>>> import numpy as np
>>> np.set_printoptions(suppress=True, linewidth=160)
>>> X = np.load("case1.npy")
>>> print(X)
[[126 157  89 102]
 [157 228 120 162]
 [ 89 120  81  88]
 [102 162  88 124]]
>>> Uu, sv, Vt = np.linalg.svd(X, full_matrices=False)
>>> print(np.round(np.cumsum(sv ** 2) / np.sum(sv ** 2), 2))
[1. 1. 1. 1.]
>>> print(np.allclose(Uu * sv @ Vt, X))
True
>>> print(np.round(Vt @ Vt.T, 2) + 0)
[[1. 0. 0. 0.]
 [0. 1. 0. 0.]
 [0. 0. 1. 0.]
 [0. 0. 0. 1.]]
>>> ev, vecs = np.linalg.eigh(X)
>>> print(np.round(vecs.T @ vecs, 2) + 0)
[[1. 0. 0. 0.]
 [0. 1. 0. 0.]
 [0. 0. 1. 0.]
 [0. 0. 0. 1.]]
>>> print(np.round(ev.sum(), 2), np.trace(X))
559.0 559
>>> print(np.unique(ev.round(6) + 0, return_counts=True)[1])
[1 1 1 1]
>>> print(np.round(np.linalg.eigvalsh(X @ X), 2))
[     0.28    178.49    566.01 271776.22]
>>> print(ev.round(2))
[  0.53  13.36  23.79 521.32]
>>> ev, vecs = np.linalg.eigh(X)
>>> x0 = np.array([2, -1, 2, 0])
>>> print(x0 @ X @ x0)
660
>>> feats = np.loadtxt("layer17.csv", delimiter=",")
>>> print(feats)
[[ 1.  0.  4.  5.  0.]
 [-4. -5. -1.  0. -5.]]
>>> x0 = np.array([-2, 4, 1, -1, -4])
>>> a = np.maximum(feats @ x0, 0)
>>> print(feats.T @ a)
[-28. -35.  -7.   0. -35.]
>>> print(np.maximum(feats @ (3 * x0), 0))
[ 0. 21.]
>>> print(feats * (a > 1e-9)[:, None])
[[ 0.  0.  0.  0.  0.]
 [-4. -5. -1.  0. -5.]]
>>> print(np.round(np.tanh(feats @ x0), 2))
[-1.  1.]
>>> print(np.maximum(feats @ x0, 0) - np.maximum(-feats @ x0, 0))
[-3.  7.]
>>> Uu, sv, Vt = np.linalg.svd(feats, full_matrices=False)
>>> print(sv.round(2))
[8.33 6.3 ]
>>> print(np.round(np.abs(Vt[0]), 2))
[0.49 0.58 0.25 0.17 0.58]
>>> print(np.round(Uu.T @ feats @ Vt.T, 2) + 0)
[[8.33 0.  ]
 [0.   6.3 ]]
>>> print(Uu.shape, sv.shape, Vt.shape)
(2, 2) (2,) (2, 5)
>>> print(np.abs(Uu[:, 0]).round(6).argmax())
1
>>> print((sv > 1e-8).sum())
2
>>> print(np.allclose(Uu * sv @ Vt, feats))
True
>>> def softmax(z):
...     e = np.exp(z - z.max(axis=-1, keepdims=True))
...     return e / e.sum(axis=-1, keepdims=True)
... 
>>> print(softmax(feats).sum(axis=1))
[1. 1.]
>>> print(np.round(softmax(feats[0] + 4), 2) + 0)
[0.01 0.   0.26 0.71 0.  ]
>>> print(np.round(softmax(feats[0]), 2) + 0)
[0.01 0.   0.26 0.71 0.  ]
>>> print(np.round(softmax(10 * feats[0]), 2) + 0)
[0. 0. 0. 1. 0.]
>>> att = feats @ feats.T / np.sqrt(5)
>>> print(np.round(softmax(att), 2) + 0)
[[1. 0.]
 [0. 1.]]
>>> print(np.round(softmax(att)[0] @ feats, 2) + 0)
[1. 0. 4. 5. 0.]
>>> print(softmax(att).round(6).argmax(axis=1))
[0 1]
>>> cent = 3 * np.array([[0.3, 0.4, 0.7, -1.4, 1.5],
...     [0.7, -0.9, 0.1, 1.0, -0.2],
...     [0.7, 1.0, -0.8, -0.3, -1.3]])
>>> rng = np.random.default_rng(75295)
>>> lab = rng.integers(0, 3, 31)
>>> F = cent[lab] + rng.normal(size=(31, 5))
>>> print(F.round(2))
[[ 0.09  1.87  1.85 -3.45  3.92]
 [ 3.08 -2.75 -2.01  2.25  0.16]
 [ 0.44 -0.19  4.12 -4.84  4.92]
 [ 0.91  0.57  2.63 -3.21  3.61]
 [ 0.22  0.42  2.47 -3.85  3.21]
 [ 1.11 -3.81  0.97  4.16 -1.32]
 [ 1.71  2.09  2.21 -5.38  6.76]
 [ 2.85  3.55 -1.16  0.17 -3.42]
 [-0.56  1.04  2.95 -5.23  5.5 ]
 [ 1.83 -3.07 -0.18  3.15  0.04]
 [ 0.66  2.28 -2.37 -0.98 -5.45]
 [ 1.74  0.98  1.8  -3.5   5.96]
 [ 1.22  4.22 -2.5  -1.   -5.09]
 [ 0.76  0.96  1.84 -3.51  4.47]
 [ 3.38  1.01 -4.63 -2.33 -2.84]
 [ 1.88 -3.54 -0.16  5.   -0.05]
 [ 2.91 -1.63 -0.5   2.16 -0.62]
 [ 0.92  2.59 -1.34 -1.79 -3.5 ]
 [ 1.64  1.65  2.98 -4.22  3.43]
 [-0.3   0.62  2.1  -5.03  3.94]
 [ 1.17  1.04  2.81 -5.4   4.5 ]
 [ 0.93  1.77  1.47 -3.96  3.19]
 [ 2.94 -2.73  0.9   2.86 -0.74]
 [ 1.54  1.18  1.82 -4.01  4.61]
 [ 3.32  3.7  -3.11  0.46 -4.2 ]
 [ 3.16 -2.59  0.03  4.43  0.06]
 [ 0.81  4.12 -2.03  0.11 -3.08]
 [ 3.67  2.12 -1.37 -1.17 -3.86]
 [ 1.15 -2.06  0.3   2.83 -2.23]
 [ 0.01  0.54  2.11 -5.88  4.29]
 [ 2.26 -2.39  0.24  2.64 -1.37]]
>>> print(np.round(np.linalg.norm(F, 1), 2), np.round(np.linalg.norm(F, np.inf), 2))
100.35 18.16
>>> print(round(F[0] @ F[9], 2))
-16.66
>>> print(round(float(np.linalg.norm(F[0] - F[9])), 2))
9.5
>>> print(np.round(np.linalg.norm(F, axis=0), 2))
[10.67 13.03 11.96 19.92 20.76]
>>> print(np.linalg.norm(F, axis=1).argmax())
6
>>> print(np.round(np.linalg.norm(F) ** 2 / np.linalg.norm(F, 2) ** 2, 2))
1.58
>>> print(round(np.linalg.norm(F, "nuc"), 2))
65.81
